% ipython --no-banner

In [1]: import numpy as np

In [2]: np.set_printoptions(precision=4, suppress=True, linewidth=120)

In [3]: M = np.load("run5.npy")

In [4]: M
Out[4]: 
array([[  1.5629,   3.7503,   4.9498,  -2.764 ,  -0.1609],
       [ -0.0515,   1.3305,   2.8943,   1.1673,  -1.5834],
       [ -1.5176,  -1.5436,  -8.1129,  -1.3176,   1.3072],
       [  0.1069,   0.9191,   5.2298,   2.2056,  -4.1993],
       [ -1.2324,   0.0775,  -0.4007,  -0.6295,  -3.2629],
       [ -1.0285,  -2.255 ,  -6.1799,  -2.0898,  -0.361 ],
       [ -2.3255,  -2.6778, -11.6206,  -2.6141,   1.4444],
       [ -1.2458,  -1.2585,  -0.5627,   1.0964,  -2.6579],
       [ -1.6981,  -5.4974,  -1.1569,   4.0969,  -4.0976],
       [ -0.8986,  -2.1026,  -1.8788,   3.4622,   2.025 ],
       [ -1.9066,  -2.6205,  -3.1006,   2.4701,  -1.184 ],
       [  2.7865,   5.0101,   9.7412,  -0.2197,   0.8609]])

In [5]: other = np.c_[M[:, :1] @ np.array([[0]]), np.array([2, 3, 2, 3, 0, 2, 3, 2, 3, 0, 1, 3])]

In [6]: other
Out[6]: 
array([[0., 2.],
       [0., 3.],
       [0., 2.],
       [0., 3.],
       [0., 0.],
       [0., 2.],
       [0., 3.],
       [0., 2.],
       [0., 3.],
       [0., 0.],
       [0., 1.],
       [0., 3.]])

In [7]: np.linalg.matrix_rank(np.c_[M, other])
Out[7]: np.int64(6)

In [8]: np.linalg.matrix_rank(other)
Out[8]: np.int64(1)

In [9]: other = M / np.sqrt((M ** 2).mean(axis=1, keepdims=True))

In [10]: other[4]
Out[10]: array([-0.7724,  0.0486, -0.2511, -0.3945, -2.0451])

In [11]: np.linalg.matrix_rank(other) == np.linalg.matrix_rank(M)
Out[11]: np.True_

In [12]: np.linalg.matrix_rank(M - M.mean(axis=1, keepdims=True))
Out[12]: np.int64(4)

In [13]: np.linalg.norm(other, axis=1)
Out[13]: array([2.2361, 2.2361, 2.2361, 2.2361, 2.2361, 2.2361, 2.2361, 2.2361, 2.2361, 2.2361, 2.2361, 2.2361])

In [14]: W0 = np.load("m.npy")

In [15]: W0
Out[15]: 
array([[0, 1, 1, 0, 0],
       [1, 0, 1, 1, 1],
       [1, 1, 0, 0, 0],
       [0, 1, 0, 0, 0],
       [0, 1, 0, 0, 0]])

In [16]: idx = M[:, 3] > np.median(M[:, 3])

In [17]: u = M[idx].mean(axis=0) - M[~idx].mean(axis=0)

In [18]: u
Out[18]: array([-0.6565, -1.9318,  2.1747,  4.0222, -1.9208])

In [19]: idx.astype(int)
Out[19]: array([0, 1, 0, 1, 0, 0, 0, 1, 1, 1, 1, 0])

In [20]: np.argwhere(np.triu(W0))
Out[20]: 
array([[0, 1],
       [0, 2],
       [1, 2],
       [1, 3],
       [1, 4]])

In [21]: W0.sum(axis=0)
Out[21]: array([2, 4, 2, 1, 1])

In [22]: Lm = np.diag(W0.sum(axis=1)) - W0

In [23]: Lm
Out[23]: 
array([[ 2, -1, -1,  0,  0],
       [-1,  4, -1, -1, -1],
       [-1, -1,  2,  0,  0],
       [ 0, -1,  0,  1,  0],
       [ 0, -1,  0,  0,  1]])

In [24]: rng = np.random.default_rng(12950)

In [25]: idx = rng.permutation(5)

In [26]: idx
Out[26]: array([0, 3, 1, 4, 2])

In [27]: other = Lm[idx][:, idx]

In [28]: np.round(np.sort(np.abs(np.linalg.eigvals(other))), 4) + 0
Out[28]: array([0., 1., 1., 3., 5.])

In [29]: other
Out[29]: 
array([[ 2,  0, -1,  0, -1],
       [ 0,  1, -1,  0,  0],
       [-1, -1,  4, -1, -1],
       [ 0,  0, -1,  1,  0],
       [-1,  0, -1,  0,  2]])

In [30]: m1 = np.load("mat.npy")

In [31]: m1
Out[31]: 
array([[ 1,  1,  1,  1,  1,  1,  1,  1],
       [ 1,  1,  1,  1, -1, -1, -1, -1],
       [ 1,  1, -1, -1, -1, -1,  1,  1],
       [ 1,  1, -1, -1,  1,  1, -1, -1]])

In [32]: C2 = m1.T @ m1

In [33]: C2
Out[33]: 
array([[4, 4, 0, 0, 0, 0, 0, 0],
       [4, 4, 0, 0, 0, 0, 0, 0],
       [0, 0, 4, 4, 0, 0, 0, 0],
       [0, 0, 4, 4, 0, 0, 0, 0],
       [0, 0, 0, 0, 4, 4, 0, 0],
       [0, 0, 0, 0, 4, 4, 0, 0],
       [0, 0, 0, 0, 0, 0, 4, 4],
       [0, 0, 0, 0, 0, 0, 4, 4]])

In [34]: np.linalg.eigvalsh(C2)[::-1]
Out[34]: array([8., 8., 8., 8., 0., 0., 0., 0.])

In [35]: np.diag(C2)
Out[35]: array([4, 4, 4, 4, 4, 4, 4, 4])
